>>> import numpy as np
>>> np.set_printoptions(precision=1, suppress=True, linewidth=120, sign=" ")
>>> def tidy(a):
...     return np.round(a, 1) + 0
... 
>>> E = np.load("w.npy")
>>> E
array([[  2,   3,   4,   5,   6,   7],
       [  8,   9,  10,  11,  12,  13],
       [ 14,  15,  16,  17,  18,  19],
       [ 20,  21,  22,  23,  24,  25],
       [ 26,  27,  28,  29,  30,  31],
       [ 32,  33,  34,  35,  36,  37]])
>>> U, sigma, Vh = np.linalg.svd(E)
>>> V = Vh[:(sigma > 1e-8).sum()]
>>> rng = np.random.default_rng(113973)
>>> x0 = E[2] + 4 * E[4] + rng.integers(2) * np.eye(6)[2]
>>> x0
array([ 118.,  123.,  129.,  133.,  138.,  143.])
>>> tidy(V.T @ V)
array([[ 0.5,  0.4,  0.2,  0.1,  0. , -0.2],
       [ 0.4,  0.3,  0.2,  0.1,  0. ,  0. ],
       [ 0.2,  0.2,  0.2,  0.2,  0.1,  0.1],
       [ 0.1,  0.1,  0.2,  0.2,  0.2,  0.2],
       [ 0. ,  0. ,  0.1,  0.2,  0.3,  0.4],
       [-0.2,  0. ,  0.1,  0.2,  0.4,  0.5]])
>>> np.linalg.matrix_rank(np.vstack([E, x0]))
np.int64(3)
>>> np.allclose(E[:-1].T @ np.linalg.lstsq(E[:-1].T, E[-1])[0], E[-1])
True
>>> tidy(np.trace(np.linalg.pinv(E) @ E))
np.float64(2.0)
>>> U, sigma, Vh = np.linalg.svd(E)
>>> tidy(sigma)
array([ 132.5,    4.8,    0. ,    0. ,    0. ,    0. ])
>>> np.argmax(sigma[:-1] / (sigma[1:] + 1e-6)) + 1
np.int64(2)
>>> B = U[:, :2] @ np.diag(sigma[:2]) @ Vh[:2]
>>> tidy(np.linalg.norm(E - B, 2)), tidy(sigma[2])
(np.float64(0.0), np.float64(0.0))
>>> labels = rng.permutation(6)
>>> labels
array([ 0,  1,  2,  5,  4,  3])
>>> B = E[labels][:, labels]
>>> B
array([[  2,   3,   4,   7,   6,   5],
       [  8,   9,  10,  13,  12,  11],
       [ 14,  15,  16,  19,  18,  17],
       [ 32,  33,  34,  37,  36,  35],
       [ 26,  27,  28,  31,  30,  29],
       [ 20,  21,  22,  25,  24,  23]])
>>> np.linalg.cond(E) > 100
np.True_
>>> np.argsort(-np.linalg.norm(E, axis=0).round(6), kind="stable")[:3]
array([ 5,  4,  3])
>>> tidy(np.linalg.norm(E, 2) / np.linalg.norm(E))
np.float64(1.0)
>>> data = np.loadtxt("mat.csv", delimiter=",")
>>> data
array([[ 0.,  1., -2.,  2.,  1.],
       [ 0.,  0.,  2.,  1., -2.],
       [ 0.,  0.,  0.,  1.,  1.],
       [ 0.,  0.,  0.,  0.,  2.],
       [ 0.,  0.,  0.,  0.,  0.]])
>>> U, sigma, Vh = np.linalg.svd(data)
>>> V = Vh[:(sigma > 1e-8).sum()]
>>> x0 = data[1] + 3 * data[2] + rng.integers(2) * np.eye(5)[1]
>>> x0
array([ 0.,  0.,  2.,  4.,  1.])
>>> tidy(np.linalg.norm(x0 - V.T @ V @ x0))
np.float64(0.0)
>>> np.allclose(V.T @ V @ x0, x0)
True
>>> rank = np.linalg.matrix_rank(data)
>>> rank
np.int64(4)
>>> null = np.linalg.svd(data)[2][rank:].T
>>> [int(np.linalg.matrix_rank(data[:, :j + 1])) for j in range(5)]
[0, 1, 2, 3, 4]
>>> [int(np.linalg.matrix_rank(np.delete(data, i, axis=0))) for i in range(5)]
[3, 3, 3, 3, 4]
>>> np.linalg.matrix_rank(data.T @ data), np.linalg.matrix_rank(data @ data.T)
(np.int64(4), np.int64(4))
>>> null[:, 0] / null[np.abs(null[:, 0]).round(6).argmax(), 0]
array([ 1., -0., -0., -0., -0.])
>>> null.shape
(5, 1)
>>> [int(np.linalg.matrix_rank(data[:i])) for i in range(1, len(data) + 1)]
[1, 2, 3, 4, 4]
>>> feats = np.load("block11.npy")
>>> feats
array([[-1.,  1.,  0.,  0.,  0.],
       [ 0., -1.,  1.,  0.,  0.],
       [ 0.,  0., -1.,  1.,  0.],
       [ 0.,  0.,  0., -1.,  1.],
       [ 0.,  0.,  0.,  0., -1.]])
>>> np.prod(np.diag(feats)), tidy(np.linalg.det(feats))
(np.float64(-1.0), np.float64(-1.0))
>>> [int(np.linalg.matrix_rank(np.linalg.matrix_power(feats, p))) for p in range(1, 6)]
[5, 5, 5, 5, 5]
>>> evals, V = np.linalg.eig(feats)
>>> tidy(np.sort(np.linalg.eigvals(feats @ feats)))
array([ 1.,  1.,  1.,  1.,  1.])
>>> feats @ V[:, 0] - evals[0] * V[:, 0]
array([ 0.,  0.,  0.,  0.,  0.])
>>> np.prod(evals)
np.float64(-1.0)
>>> tidy(np.sort(np.linalg.eigvals(np.linalg.inv(feats))))
array([-1., -1., -1., -1., -1.])
>>> gram = feats.T @ feats
>>> np.diag(gram)
array([ 1.,  2.,  2.,  2.,  2.])
>>> np.linalg.matrix_rank(gram)
np.int64(5)
>>> tidy(np.linalg.eigvalsh(gram)[::-1])
array([ 3.7,  2.8,  1.7,  0.7,  0.1])
>>> tidy(np.linalg.svd(feats, compute_uv=False) ** 2)
array([ 3.7,  2.8,  1.7,  0.7,  0.1])
>>> gram
array([[ 1., -1.,  0.,  0.,  0.],
       [-1.,  2., -1.,  0.,  0.],
       [ 0., -1.,  2., -1.,  0.],
       [ 0.,  0., -1.,  2., -1.],
       [ 0.,  0.,  0., -1.,  2.]])
>>> J = np.load("layer5.npy")
>>> J
array([[-1.6, -3.2, -2.8],
       [-0.6, -3.3, -2.9],
       [-1.1, -3. , -2.8],
       [-1.1, -3.1, -3.2],
       [-0.9, -3.2, -3. ],
       [-1.3, -2.7, -3. ],
       [-1. , -3.5, -3.1],
       [-0.1, -3.7,  5.1],
       [ 0.5, -3.9,  4.5],
       [-0.3, -4. ,  4.6],
       [-0.1, -3.8,  4.8],
       [-0.4, -3.5,  5. ],
       [ 1.1, -4. ,  4.8],
       [-0.4, -4.2,  5.1],
       [ 5. ,  4. ,  5.4],
       [ 4.8,  4.1,  5.3],
       [ 5.1,  4. ,  5.2],
       [ 5.5,  4.2,  5.1],
       [ 4.8,  3.8,  5.3],
       [ 4.9,  4.5,  5.1],
       [ 4.1,  4.4,  4.9]])
>>> q, V = np.linalg.qr(J[:, :1])[0], np.linalg.qr(J[:, 1:])[0]
>>> sigma = np.linalg.svd(q.T @ V, compute_uv=False)
>>> tidy(np.degrees(np.arccos(sigma.clip(0, 1))))
array([ 22.8])
>>> labels = J[:, 2] > np.median(J[:, 2])
>>> u = J[labels].mean(axis=0) - J[~labels].mean(axis=0)
>>> tidy((((J - J.mean(axis=0)) @ u > 0) == labels).mean())
np.float64(0.9)
>>> labels.astype(int)
array([ 0,  0,  0,  0,  0,  0,  0,  1,  0,  0,  0,  1,  0,  1,  1,  1,  1,  1,  1,  1,  1])
>>> tidy(u)
array([ 3.9,  5.2,  5.3])
>>> np.argsort(-np.abs(u).round(6), kind="stable")
array([ 2,  1,  0])
>>> ((J - J.mean(axis=0)) @ u > 0).astype(int)
array([ 0,  0,  0,  0,  0,  0,  0,  0,  0,  0,  0,  0,  0,  0,  1,  1,  1,  1,  1,  1,  1])
